$ ipython --no-banner

In [1]: import numpy as np

In [2]: np.set_printoptions(precision=2, suppress=True, linewidth=120)

In [3]: rd = lambda a: np.round(a, 2) + 0

In [4]: F = np.load("x.npy")

In [5]: F
Out[5]: 
array([[ 1,  1],
       [ 1, -1],
       [ 1,  1],
       [ 0, -2],
       [-2,  4]])

In [6]: # row 2 repeats row 0

In [7]: M2 = np.c_[F[:, :1] @ np.array([[2]]), np.array([0, 1, 0, 0, 1])]

In [8]: M2
Out[8]: 
array([[ 2,  0],
       [ 2,  1],
       [ 2,  0],
       [ 0,  0],
       [-4,  1]])

In [9]: rd(np.linalg.norm(np.linalg.qr(F)[0].T @ M2, axis=0) ** 2 / ((M2 ** 2).sum(axis=0) + 1e-12))
Out[9]: array([1. , 0.2])

In [10]: np.linalg.matrix_rank(M2)
Out[10]: np.int64(2)

In [11]: f = np.array([3, -2])

In [12]: np.array([np.convolve(row, f, "same") for row in F])
Out[12]: 
array([[ 3,  1],
       [ 3, -5],
       [ 3,  1],
       [ 0, -6],
       [-6, 16]])

In [13]: np.convolve(F[3], f)
Out[13]: array([ 0, -6,  4])

In [14]: x0 = np.array([0, -1])

In [15]: y = F @ x0

In [16]: rd(np.linalg.solve(F.T @ F, F.T @ y))
Out[16]: array([ 0., -1.])

In [17]: rd(np.linalg.pinv(F) @ F)
Out[17]: 
array([[1., 0.],
       [0., 1.]])

In [18]: rng = np.random.default_rng(33444)

In [19]: y = y + 0.3 * rng.normal(size=5)

In [20]: rd(y)
Out[20]: array([-0.63,  1.52, -0.88,  1.5 , -3.95])

In [21]: b, *_ = np.linalg.lstsq(F, y)

In [22]: rd(F.T @ (y - F @ b))
Out[22]: array([0., 0.])

In [23]: def softmax(z):
    ...:     e = np.exp(z - z.max(axis=-1, keepdims=True))
    ...:     return e / e.sum(axis=-1, keepdims=True)
    ...: 

In [24]: rd(softmax(F[1]))
Out[24]: array([0.88, 0.12])

In [25]: rd(softmax(F).sum(axis=1))
Out[25]: array([1., 1., 1., 1., 1.])

In [26]: att = F @ F.T / np.sqrt(2)

In [27]: rd(softmax(att)[1] @ F)
Out[27]: array([ 0.59, -1.  ])

In [28]: rd(softmax(att))
Out[28]: 
array([[0.3 , 0.07, 0.3 , 0.02, 0.3 ],
       [0.1 , 0.4 , 0.1 , 0.4 , 0.  ],
       [0.3 , 0.07, 0.3 , 0.02, 0.3 ],
       [0.01, 0.19, 0.01, 0.79, 0.  ],
       [0.  , 0.  , 0.  , 0.  , 1.  ]])

In [29]: rd(softmax(att + np.triu(np.full(att.shape, -np.inf), 1)))
Out[29]: 
array([[1.  , 0.  , 0.  , 0.  , 0.  ],
       [0.2 , 0.8 , 0.  , 0.  , 0.  ],
       [0.45, 0.11, 0.45, 0.  , 0.  ],
       [0.01, 0.19, 0.01, 0.79, 0.  ],
       [0.  , 0.  , 0.  , 0.  , 1.  ]])

In [30]: sv = 3 * 0.2 ** np.arange(4)

In [31]: feats = rng.normal(size=(12, 4)) * rng.permutation(sv)

In [32]: rd(feats)
Out[32]: 
array([[ 2.63,  0.07,  0.02,  0.08],
       [-1.08, -0.65,  0.02,  0.13],
       [-2.09, -0.64, -0.01,  0.04],
       [-1.81,  0.41, -0.02,  0.23],
       [-3.8 , -0.22, -0.01,  0.11],
       [-2.03,  0.18,  0.03,  0.01],
       [-0.94,  0.63, -0.01, -0.25],
       [ 2.12, -0.23,  0.  , -0.09],
       [-1.34,  0.91,  0.01,  0.22],
       [ 0.87, -0.97, -0.02,  0.16],
       [-5.37, -0.08,  0.  , -0.15],
       [-2.35,  0.38,  0.02,  0.  ]])

In [33]: # column 0 dominates

In [34]: np.unravel_index(np.abs(feats).argmax(), feats.shape)
Out[34]: (np.int64(10), np.int64(0))

In [35]: rd(feats.sum(axis=0))
Out[35]: array([-15.17,  -0.2 ,   0.02,   0.5 ])

In [36]: rd(np.abs(feats).max())
Out[36]: np.float64(5.37)

In [37]: np.linalg.matrix_rank(feats)
Out[37]: np.int64(4)

In [38]: x0 = np.array([-1, 0, 0, -2])

In [39]: y = feats @ x0

In [40]: rd(y)
Out[40]: array([-2.79,  0.81,  2.  ,  1.34,  3.57,  2.01,  1.44, -1.93,  0.89, -1.2 ,  5.66,  2.35])

In [41]: rd(np.linalg.solve(feats.T @ feats, feats.T @ y))
Out[41]: array([-1.,  0.,  0., -2.])

In [42]: y = y + 0.02 * rng.normal(size=12)

In [43]: rd(y)
Out[43]: array([-2.8 ,  0.82,  1.98,  1.35,  3.59,  1.99,  1.45, -1.92,  0.89, -1.19,  5.66,  2.36])

In [44]: b, *_ = np.linalg.lstsq(feats, y)

In [45]: rd(np.linalg.norm(y - feats @ b))
Out[45]: np.float64(0.05)

In [46]: rd(b)
Out[46]: array([-1.  ,  0.  , -0.22, -1.99])

In [47]: b.round()
Out[47]: array([-1., -0., -0., -2.])
